% python3 -q
>>> import numpy as np
>>> np.set_printoptions(precision=3, suppress=True, linewidth=100)
>>> arr = np.load("test8.npy")
>>> arr
array([[0, 0, 0, 0, 0, 1, 0, 1, 0, 0],
       [0, 0, 0, 0, 0, 0, 0, 0, 0, 0],
       [0, 0, 0, 0, 0, 0, 0, 0, 0, 1],
       [0, 0, 0, 0, 0, 0, 0, 0, 1, 1],
       [0, 0, 0, 0, 0, 1, 0, 1, 0, 0],
       [1, 0, 0, 0, 1, 0, 0, 1, 0, 0],
       [0, 0, 0, 0, 0, 0, 0, 0, 0, 0],
       [1, 0, 0, 0, 1, 1, 0, 0, 0, 0],
       [0, 0, 0, 1, 0, 0, 0, 0, 0, 1],
       [0, 0, 1, 1, 0, 0, 0, 0, 1, 0]])
>>> # null space of dimension 3
>>> ev, vecs = np.linalg.eigvalsh(arr)
Traceback (most recent call last):
  File "<python-input-5>", line 1, in <module>
    ev, vecs = np.linalg.eigvalsh(arr)
    ^^^^^^^^
ValueError: too many values to unpack (expected 2)
>>> ev, vecs = np.linalg.eigh(arr)
>>> np.abs(vecs[:, -1]).round(6).argmax()
np.int64(5)
>>> np.round(vecs @ np.diag(ev) @ vecs.T, 3) + 0
array([[0., 0., 0., 0., 0., 1., 0., 1., 0., 0.],
       [0., 0., 0., 0., 0., 0., 0., 0., 0., 0.],
       [0., 0., 0., 0., 0., 0., 0., 0., 0., 1.],
       [0., 0., 0., 0., 0., 0., 0., 0., 1., 1.],
       [0., 0., 0., 0., 0., 1., 0., 1., 0., 0.],
       [1., 0., 0., 0., 1., 0., 0., 1., 0., 0.],
       [0., 0., 0., 0., 0., 0., 0., 0., 0., 0.],
       [1., 0., 0., 0., 1., 1., 0., 0., 0., 0.],
       [0., 0., 0., 1., 0., 0., 0., 0., 0., 1.],
       [0., 0., 1., 1., 0., 0., 0., 0., 1., 0.]])
>>> print(np.round(np.linalg.svd(arr, compute_uv=False), 3) + 0)
[2.562 2.17  1.562 1.481 1.    1.    0.311 0.    0.    0.   ]
>>> print(np.unique(ev.round(6) + 0, return_counts=True)[1])
[1 1 2 3 1 1 1]
>>> print(ev.round(3) + 0)
[-1.562 -1.481 -1.    -1.     0.     0.     0.     0.311  2.17   2.562]
>>> ev.sum(), np.trace(arr)
(np.float64(0.0), np.int64(0))
>>> print(np.linalg.eigvalsh(arr + 2 * np.eye(10)))
[0.438 0.519 1.    1.    2.    2.    2.    2.311 4.17  4.562]
>>> np.allclose(arr[:-1].T @ np.linalg.lstsq(arr[:-1].T, arr[-1])[0], arr[-1])
False
>>> print(round(float(np.trace(np.linalg.pinv(arr) @ arr)), 3))
7.0
>>> np.linalg.lstsq(arr[:-1].T, arr[-1])[2]
np.int32(6)
>>> try:
...     np.linalg.inv(arr)
... except np.linalg.LinAlgError as e:
...     print(e)
... 
Singular matrix
>>> np.round(arr @ np.linalg.pinv(arr) @ arr, 3) + 0
array([[0., 0., 0., 0., 0., 1., 0., 1., 0., 0.],
       [0., 0., 0., 0., 0., 0., 0., 0., 0., 0.],
       [0., 0., 0., 0., 0., 0., 0., 0., 0., 1.],
       [0., 0., 0., 0., 0., 0., 0., 0., 1., 1.],
       [0., 0., 0., 0., 0., 1., 0., 1., 0., 0.],
       [1., 0., 0., 0., 1., 0., 0., 1., 0., 0.],
       [0., 0., 0., 0., 0., 0., 0., 0., 0., 0.],
       [1., 0., 0., 0., 1., 1., 0., 0., 0., 0.],
       [0., 0., 0., 1., 0., 0., 0., 0., 0., 1.],
       [0., 0., 1., 1., 0., 0., 0., 0., 1., 0.]])
>>> round(float(np.linalg.det(arr)), 3)
0.0
>>> arr @ arr
array([[2, 0, 0, 0, 2, 1, 0, 1, 0, 0],
       [0, 0, 0, 0, 0, 0, 0, 0, 0, 0],
       [0, 0, 1, 1, 0, 0, 0, 0, 1, 0],
       [0, 0, 1, 2, 0, 0, 0, 0, 1, 1],
       [2, 0, 0, 0, 2, 1, 0, 1, 0, 0],
       [1, 0, 0, 0, 1, 3, 0, 2, 0, 0],
       [0, 0, 0, 0, 0, 0, 0, 0, 0, 0],
       [1, 0, 0, 0, 1, 2, 0, 3, 0, 0],
       [0, 0, 1, 1, 0, 0, 0, 0, 2, 1],
       [0, 0, 0, 1, 0, 0, 0, 0, 1, 3]])
>>> np.flatnonzero(np.linalg.matrix_power((arr != 0) + (arr.T != 0) + np.eye(10), 10)[5])
array([0, 4, 5, 7])
>>> print(np.round(np.sort(np.linalg.eigvals(arr).real), 3) + 0)
[-1.562 -1.481 -1.    -1.     0.     0.     0.     0.311  2.17   2.562]
>>> Uu, sigma, VT = np.linalg.svd(arr)
>>> print(sigma.round(3) + 0)
[2.562 2.17  1.562 1.481 1.    1.    0.311 0.    0.    0.   ]
>>> other = Uu[:, :7] @ np.diag(sigma[:7]) @ VT[:7]
>>> np.round(np.linalg.norm(arr - other, 2), 3), round(float(sigma[7]), 3)
(np.float64(0.0), 0.0)
>>> np.round(np.linalg.norm(arr - other) / np.linalg.norm(arr), 3)
np.float64(0.0)
>>> other.round(3) + 0
array([[0., 0., 0., 0., 0., 1., 0., 1., 0., 0.],
       [0., 0., 0., 0., 0., 0., 0., 0., 0., 0.],
       [0., 0., 0., 0., 0., 0., 0., 0., 0., 1.],
       [0., 0., 0., 0., 0., 0., 0., 0., 1., 1.],
       [0., 0., 0., 0., 0., 1., 0., 1., 0., 0.],
       [1., 0., 0., 0., 1., 0., 0., 1., 0., 0.],
       [0., 0., 0., 0., 0., 0., 0., 0., 0., 0.],
       [1., 0., 0., 0., 1., 1., 0., 0., 0., 0.],
       [0., 0., 0., 1., 0., 0., 0., 0., 0., 1.],
       [0., 0., 1., 1., 0., 0., 0., 0., 1., 0.]])
>>> X = np.load("case3.npy")
>>> X
array([[ 1.365,  0.164,  0.16 ,  0.568,  0.151,  1.202,  0.844, -0.666, -1.683],
       [-0.6  , -1.4  ,  1.4  ,  1.3  , -0.4  , -0.2  ,  0.5  ,  0.   , -0.7  ],
       [-1.5  , -0.5  ,  0.9  , -1.3  ,  2.   ,  1.5  ,  0.   ,  0.6  ,  0.1  ],
       [-0.1  ,  0.9  ,  0.8  , -0.5  , -0.3  , -1.5  ,  0.   ,  0.3  ,  0.9  ],
       [ 1.2  , -0.6  , -0.1  ,  0.8  , -2.4  ,  1.4  , -1.7  ,  0.2  ,  1.4  ],
       [ 1.   ,  0.   ,  0.5  ,  0.6  ,  0.4  ,  1.4  ,  0.8  , -0.9  , -1.6  ],
       [-0.8  , -0.5  , -0.8  , -0.7  ,  1.2  , -1.3  ,  1.3  ,  2.2  ,  0.3  ]])
>>> round(np.linalg.norm(X, 2), 3)
np.float64(5.03)
>>> round(np.linalg.norm(X, "nuc"), 3)
np.float64(18.385)
>>> np.linalg.norm(X, axis=0)
array([2.75 , 1.912, 2.082, 2.333, 3.411, 3.405, 2.486, 2.566, 2.958])
>>> round(float(np.linalg.norm(X, 1)), 3), round(np.linalg.norm(X, np.inf), 3)
(8.502, np.float64(9.8))
>>> round(float(X[5] @ X[0]), 3)
7.496
>>> np.linalg.norm(X, axis=1)
array([2.774, 2.629, 3.409, 2.225, 3.881, 2.782, 3.431])
>>> round(np.linalg.norm(X) ** 2 / np.linalg.norm(X, 2) ** 2, 3)
np.float64(2.598)
>>> rng = np.random.default_rng(3361)
>>> A = np.triu(rng.random((13, 13)) < 0.2, 1).astype(int)
>>> A = A + A.T
>>> print(A)
[[0 0 0 0 1 0 0 0 1 0 0 0 0]
 [0 0 0 1 0 0 1 0 0 0 0 0 0]
 [0 0 0 0 0 1 1 0 0 0 0 0 1]
 [0 1 0 0 1 0 1 0 0 0 0 0 0]
 [1 0 0 1 0 0 0 1 0 0 0 0 0]
 [0 0 1 0 0 0 0 0 0 0 0 0 1]
 [0 1 1 1 0 0 0 0 0 0 0 1 1]
 [0 0 0 0 1 0 0 0 0 0 0 0 0]
 [1 0 0 0 0 0 0 0 0 1 0 0 0]
 [0 0 0 0 0 0 0 0 1 0 0 0 0]
 [0 0 0 0 0 0 0 0 0 0 0 0 0]
 [0 0 0 0 0 0 1 0 0 0 0 0 0]
 [0 0 1 0 0 1 1 0 0 0 0 0 0]]
>>> other = np.array([[-5, -4, 3],
...     [3, -2, -1],
...     [1, 5, -1],
...     [0, -4, 0],
...     [-5, -5, -2],
...     [2, 1, 5],
...     [-4, -3, -3],
...     [1, -2, -3],
...     [3, -4, -3],
...     [-5, -4, -3],
...     [2, 1, 0],
...     [-2, 0, 4],
...     [0, -4, 0]])
>>> np.einsum("ij->j", A)
array([2, 2, 3, 3, 3, 2, 5, 1, 2, 1, 0, 1, 3])
>>> other @ A
Traceback (most recent call last):
  File "<python-input-44>", line 1, in <module>
    other @ A
    ~~~~~~^~~
ValueError: matmul: Input operand 1 has a mismatch in its core dimension 0, with gufunc signature (n?,k),(k,m?)->(n?,m?) (size 13 is different from 3)
>>> A @ other
array([[ -2,  -9,  -5],
       [ -4,  -7,  -3],
       [ -2,  -6,   2],
       [ -6, -10,  -6],
       [ -4, -10,   0],
       [  1,   1,  -1],
       [  2,  -5,   2],
       [ -5,  -5,  -2],
       [-10,  -8,   0],
       [  3,  -4,  -3],
       [  0,   0,   0],
       [ -4,  -3,  -3],
       [ -1,   3,   1]])
>>> np.einsum("ij,ij->i", A, A)
array([2, 2, 3, 3, 3, 2, 5, 1, 2, 1, 0, 1, 3])
>>> np.trace(A @ A @ A) // 6
np.int64(3)
>>> low = np.diag(A.sum(axis=1)) - A
>>> np.round(np.linalg.eigvalsh(low), 3) + 0
array([0.   , 0.   , 0.14 , 0.466, 0.811, 1.165, 1.43 , 2.743, 3.136, 3.384, 4.   , 4.533, 6.193])
>>> print(low @ np.ones(13))
[0. 0. 0. 0. 0. 0. 0. 0. 0. 0. 0. 0. 0.]
>>> round(np.linalg.det(low[1:, 1:]))
0
>>> Uu, sigma, VT = np.linalg.svd(A)
>>> vecs = VT[:(sigma > 1e-8).sum()]
>>> vec = A[10] + -2 * A[8] + rng.integers(2) * np.eye(13)[3]
>>> vec
array([-2.,  0.,  0.,  1.,  0.,  0.,  0.,  0.,  0., -2.,  0.,  0.,  0.])
>>> print(np.round(np.diag(vecs.T @ vecs), 3) + 0)
[0.667 1.    1.    1.    1.    1.    1.    0.667 1.    0.667 0.    1.    1.   ]
>>> round(float(np.linalg.norm(vec - vecs.T @ vecs @ vec)), 3)
0.0
>>> np.linalg.matrix_rank(np.vstack([A, vec]))
np.int64(11)
>>> np.linalg.norm(A, axis=1).argmax()
np.int64(6)
>>> np.linalg.norm(A, axis=1)
array([1.414, 1.414, 1.732, 1.732, 1.732, 1.414, 2.236, 1.   , 1.414, 1.   , 0.   , 1.   , 1.732])
>>> round(float(np.linalg.norm(A[11] - A[9])), 3)
1.414
>>> np.linalg.norm(A, axis=0)
array([1.414, 1.414, 1.732, 1.732, 1.732, 1.414, 2.236, 1.   , 1.414, 1.   , 0.   , 1.   , 1.732])
>>> round(float(np.linalg.norm(A, "nuc")), 3)
15.448
>>> print(round(float(np.linalg.norm(A[11], 1)), 3), np.round(np.linalg.norm(A[11], np.inf), 3))
1.0 1.0
>>> np.round(np.linalg.norm(A, 2), 3)
np.float64(2.989)
>>> mat = np.loadtxt("x.csv", delimiter=",")
>>> mat
array([[ 0., -1., -2.,  0., -3.,  1.,  0.,  0.],
       [ 3.,  1., -2., -3.,  3., -1.,  0.,  0.],
       [ 2.,  1., -3., -3.,  3., -1.,  0.,  0.],
       [ 1.,  2.,  2.,  3.,  1., -3.,  0.,  0.],
       [ 3., -2.,  3., -2.,  3.,  0.,  0.,  0.],
       [ 0.,  1., -2.,  3., -1.,  0.,  0.,  0.],
       [ 0.,  0.,  0.,  0.,  0.,  0., -5.,  3.],
       [ 0.,  0.,  0.,  0.,  0.,  0., -4.,  3.]])
>>> f = np.array([1, 4, 2, 2, 1, 0, 1, 1])
>>> other = mat + np.outer(f, np.eye(8)[0])
>>> np.linalg.matrix_rank(np.linalg.inv(other) - np.linalg.inv(mat), tol=1e-8)
np.int64(1)
>>> round(np.linalg.det(mat), 3)
np.float64(1269.0)
>>> np.sort(np.linalg.eigvals(mat).real)
array([-3.165, -3.   ,  1.   ,  1.03 ,  1.03 ,  1.047,  2.029,  2.029])
>>> (mat != 0).astype(int)
array([[0, 1, 1, 0, 1, 1, 0, 0],
       [1, 1, 1, 1, 1, 1, 0, 0],
       [1, 1, 1, 1, 1, 1, 0, 0],
       [1, 1, 1, 1, 1, 1, 0, 0],
       [1, 1, 1, 1, 1, 0, 0, 0],
       [0, 1, 1, 1, 1, 0, 0, 0],
       [0, 0, 0, 0, 0, 0, 1, 1],
       [0, 0, 0, 0, 0, 0, 1, 1]])
>>> mat @ mat
array([[-16.,   4.,  -3.,  18., -19.,   3.,   0.,   0.],
       [  5., -17.,   3., -15.,  -5.,  13.,   0.,   0.],
       [  3., -17.,   8., -12.,  -5.,  13.,   0.,   0.],
       [ 16.,   4.,   3., -14.,  18., -12.,   0.,   0.],
       [  7., -12.,  -6., -15.,   1.,   8.,   0.,   0.],
       [ -1.,   7.,   7.,  14.,  -3.,  -8.,   0.,   0.],
       [  0.,   0.,   0.,   0.,   0.,   0.,  13.,  -6.],
       [  0.,   0.,   0.,   0.,   0.,   0.,   8.,  -3.]])
>>> (np.linalg.matrix_power((mat != 0) + (mat.T != 0) + np.eye(8), 8) > 0).astype(int)
array([[1, 1, 1, 1, 1, 1, 0, 0],
       [1, 1, 1, 1, 1, 1, 0, 0],
       [1, 1, 1, 1, 1, 1, 0, 0],
       [1, 1, 1, 1, 1, 1, 0, 0],
       [1, 1, 1, 1, 1, 1, 0, 0],
       [1, 1, 1, 1, 1, 1, 0, 0],
       [0, 0, 0, 0, 0, 0, 1, 1],
       [0, 0, 0, 0, 0, 0, 1, 1]])
>>> theta = np.radians(112)
>>> Rm = np.eye(9)
>>> Rm[0, 0] = Rm[4, 4] = np.cos(theta)
>>> Rm[0, 4], Rm[4, 0] = -np.sin(theta), np.sin(theta)
>>> print(Rm)
[[-0.375  0.     0.     0.    -0.927  0.     0.     0.     0.   ]
 [ 0.     1.     0.     0.     0.     0.     0.     0.     0.   ]
 [ 0.     0.     1.     0.     0.     0.     0.     0.     0.   ]
 [ 0.     0.     0.     1.     0.     0.     0.     0.     0.   ]
 [ 0.927  0.     0.     0.    -0.375  0.     0.     0.     0.   ]
 [ 0.     0.     0.     0.     0.     1.     0.     0.     0.   ]
 [ 0.     0.     0.     0.     0.     0.     1.     0.     0.   ]
 [ 0.     0.     0.     0.     0.     0.     0.     1.     0.   ]
 [ 0.     0.     0.     0.     0.     0.     0.     0.     1.   ]]
>>> other = X @ Rm.T
>>> print(np.linalg.svd(X, compute_uv=False), np.linalg.svd(other, compute_uv=False))
[5.03  4.348 3.01  2.556 2.123 1.193 0.125] [5.03  4.348 3.01  2.556 2.123 1.193 0.125]
>>> print(np.allclose(np.linalg.norm(X, axis=1), np.linalg.norm(other, axis=1)))
True
>>> M = np.load("mat.npy")
>>> M
array([[ 0,  0, -1,  3,  2,  2,  2,  0,  2],
       [ 0,  0,  3,  1, -2,  2, -3, -3,  2],
       [ 0,  0,  0,  2, -2, -2,  2,  0, -3],
       [ 0,  0,  0,  0,  1,  2, -3,  3,  3],
       [ 0,  0,  0,  0,  0,  0, -1,  2, -2],
       [ 0,  0,  0,  0,  0,  0,  3, -2, -2],
       [ 0,  0,  0,  0,  0,  0,  0,  2,  1],
       [ 0,  0,  0,  0,  0,  0,  0,  0,  1],
       [ 0,  0,  0,  0,  0,  0,  0,  0,  0]])
>>> # columns 0 and 1 are equal
>>> np.linalg.matrix_rank(M - M[0, 0] * np.eye(9))
np.int64(7)
>>> print([int(np.linalg.matrix_rank(np.linalg.matrix_power(M, p))) for p in range(1, 10)])
[7, 5, 4, 3, 2, 1, 0, 0, 0]
>>> F = np.load("data.npy")
>>> print(F)
[[ 0  1  3 -1 -1 -1  0 -6]
 [-1  0  2  1 -8 -4 -4 -4]
 [-3 -2  0 -1  1  3 -6  7]
 [ 1 -1  1  0  6 -1  6  7]
 [ 1  8 -1 -6  0  1  2  1]
 [ 1  4 -3  1 -1  0 -3 -2]
 [ 0  4  6 -6 -2  3  0 -7]
 [ 6  4 -7 -7 -1  2  7  0]]
>>> C2 = F.T @ F
>>> np.allclose(C2, C2.T)
True
>>> C2
array([[ 49,  41, -47, -45,   4,   7,  69, -11],
       [ 41, 118, -22, -95, -25,  22,  38, -55],
       [-47, -22, 109,  15, -15,  -9, -44, -56],
       [-45, -95,  15, 125,  10, -44, -62,  29],
       [  4, -25, -15,  10, 108,  22,  58, 103],
       [  7,  22,  -9, -44,  22,  41,   8,  16],
       [ 69,  38, -44, -62,  58,   8, 150,  24],
       [-11, -55, -56,  29, 103,  16,  24, 204]])
>>> np.trace(C2), (F ** 2).sum()
(np.int64(904), np.int64(904))
>>> np.linalg.svd(F, compute_uv=False) ** 2
array([321.661, 321.661,  99.652,  99.652,  29.575,  29.575,   1.113,   1.113])
>>> vec = np.array([-2, 0, -5, -4, 1, 1, 0, 5])
>>> y = mat @ vec
>>> c, lr = np.zeros(8), 1 / np.linalg.norm(mat, 2) ** 2
>>> for i in range(40):
...     c -= lr * mat.T @ (mat @ c - y)
...     if i % 10 == 0: print(i, round(np.linalg.norm(mat @ c - y), 3))
... 
0 20.503
10 3.254
20 2.148
30 1.756
>>> c
array([-1.583,  0.624, -4.738, -4.161,  0.645,  1.407, -2.133,  1.774])
>>> round(np.linalg.cond(mat), 3)
np.float64(23.011)
